% python3 -q
>>> import numpy as np
>>> import numpy.linalg as la
>>> np.set_printoptions(suppress=True, linewidth=120)
>>> rd = lambda a: np.round(a, 2) + 0
>>> Y = np.array([[0, -2, 1, -3, -3, 0, 0, -3],
...     [1, 4, -5, 5, 2, 5, 5, 0],
...     [-2, 4, -1, -4, 5, -5, -1, -1]])
>>> J = Y.T @ Y
>>> J
array([[  5,  -4,  -3,  13,  -8,  15,   7,   2],
       [ -4,  36, -26,  10,  34,   0,  16,   2],
       [ -3, -26,  27, -24, -18, -20, -24,  -2],
       [ 13,  10, -24,  50,  -1,  45,  29,  13],
       [ -8,  34, -18,  -1,  38, -15,   5,   4],
       [ 15,   0, -20,  45, -15,  50,  30,   5],
       [  7,  16, -24,  29,   5,  30,  26,   1],
       [  2,   2,  -2,  13,   4,   5,   1,  10]])
>>> ev, evecs = la.eigh(J)
>>> x = np.array([1, 1, 0, 2, 1, 1, 1, 3])
>>> (np.sign(evecs[:, -1].round(6)) == np.sign(evecs[0, -1].round(6))).astype(int)
array([1, 1, 0, 1, 1, 1, 1, 1])
>>> rd(la.eigvalsh(J[1:, 1:]))
array([  0.  ,   0.  ,   0.  ,   0.  ,  17.13,  83.66, 136.21])
>>> C2 = J.T @ J
>>> la.matrix_rank(C2)
np.int64(3)
>>> C2
array([[  561,  -112,  -632,  1659,  -621,  1810,  1014,   247],
       [ -112,  3504, -2866,  1888,  3094,   890,  2050,   418],
       [ -632, -2866,  3294, -3751, -1834, -3125, -3097,  -640],
       [ 1659,  1888, -3751,  6381,   102,  6125,  4389,  1124],
       [ -621,  3094, -1834,   102,  3255,  -955,   765,   197],
       [ 1810,   890, -3125,  6125,  -955,  6300,  4100,   925],
       [ 1014,  2050, -3097,  4389,   765,  4100,  3324,   677],
       [  247,   418,  -640,  1124,   197,   925,   677,   323]])
>>> rd(la.eigvalsh(C2)[::-1])
array([19204.04,  7444.11,   293.85,     0.  ,     0.  ,     0.  ,     0.  ,     0.  ])
